In [1]: import numpy as np

In [2]: import numpy.linalg as la

In [3]: np.set_printoptions(precision=2, suppress=True, linewidth=100, floatmode="fixed")

In [4]: rnd = lambda a: np.round(a, 2) + 0

In [5]: m1 = np.array([[4, 4, 1], [5, 4, 0], [1, 3, 4], [2, 0, 3], [2, 3, 2], [3, 3, 2]])

In [6]: m1[-1] = m1[0] + 4 * m1[1]

In [7]: m1
Out[7]: 
array([[ 4,  4,  1],
       [ 5,  4,  0],
       [ 1,  3,  4],
       [ 2,  0,  3],
       [ 2,  3,  2],
       [24, 20,  1]])

In [8]: q, R = la.qr(m1)

In [9]: rnd(R)
Out[9]: 
array([[-25.02, -20.98,  -1.68],
       [  0.00,   3.12,   2.18],
       [  0.00,   0.00,  -4.84]])

In [10]: x = np.array([2, -3, -2])

In [11]: y = m1 @ x

In [12]: beta, lr = np.zeros(3), 1 / la.norm(m1, 2) ** 2

In [13]: for i in range(30):
    ...:     beta -= lr * m1.T @ (m1 @ beta - y)
    ...:     if i % 5 == 0: print(i, round(la.norm(m1 @ beta - y), 2))
    ...: 
0 15.45
5 13.81
10 12.39
15 11.18
20 10.14
25 9.25

In [14]: rnd(beta)
Out[14]: array([ 0.10, -0.81, -1.41])

In [15]: rnd(la.cond(m1))
Out[15]: np.float64(15.24)

In [16]: B = np.array([[4, 3, -1, -4, -2],
    ...:     [0, 3, -3, 0, 1],
    ...:     [1, 2, 3, -2, -5],
    ...:     [0, 0, 0, 3, 0],
    ...:     [1, -5, 3, -4, 3]])

In [17]: J = B - B.T

In [18]: J
Out[18]: 
array([[ 0,  3, -2, -4, -3],
       [-3,  0, -5,  0,  6],
       [ 2,  5,  0, -2, -8],
       [ 4,  0,  2,  0,  4],
       [ 3, -6,  8, -4,  0]])

In [19]: B = np.array([[0, 1, 1], [0, 0, 1], [-1, 3, 3]])

In [20]: np.einsum("ik,kj->ji", m1, B)
Out[20]: 
array([[-1,  0, -4, -3, -2, -1],
       [ 7,  5, 13, 11,  8, 27],
       [11,  9, 16, 11, 11, 47]])

In [21]: la.matrix_rank(m1 @ B)
Out[21]: np.int64(3)

In [22]: print(B.T @ m1.T)
[[-1  0 -4 -3 -2 -1]
 [ 7  5 13 11  8 27]
 [11  9 16 11 11 47]]

In [23]: la.matrix_rank(np.vstack([m1, B.T]))
Out[23]: np.int64(3)

In [24]: np.einsum("ij->j", m1)
Out[24]: array([38, 34, 11])

In [25]: print(m1 @ B)
[[-1  7 11]
 [ 0  5  9]
 [-4 13 16]
 [-3 11 11]
 [-2  8 11]
 [-1 27 47]]
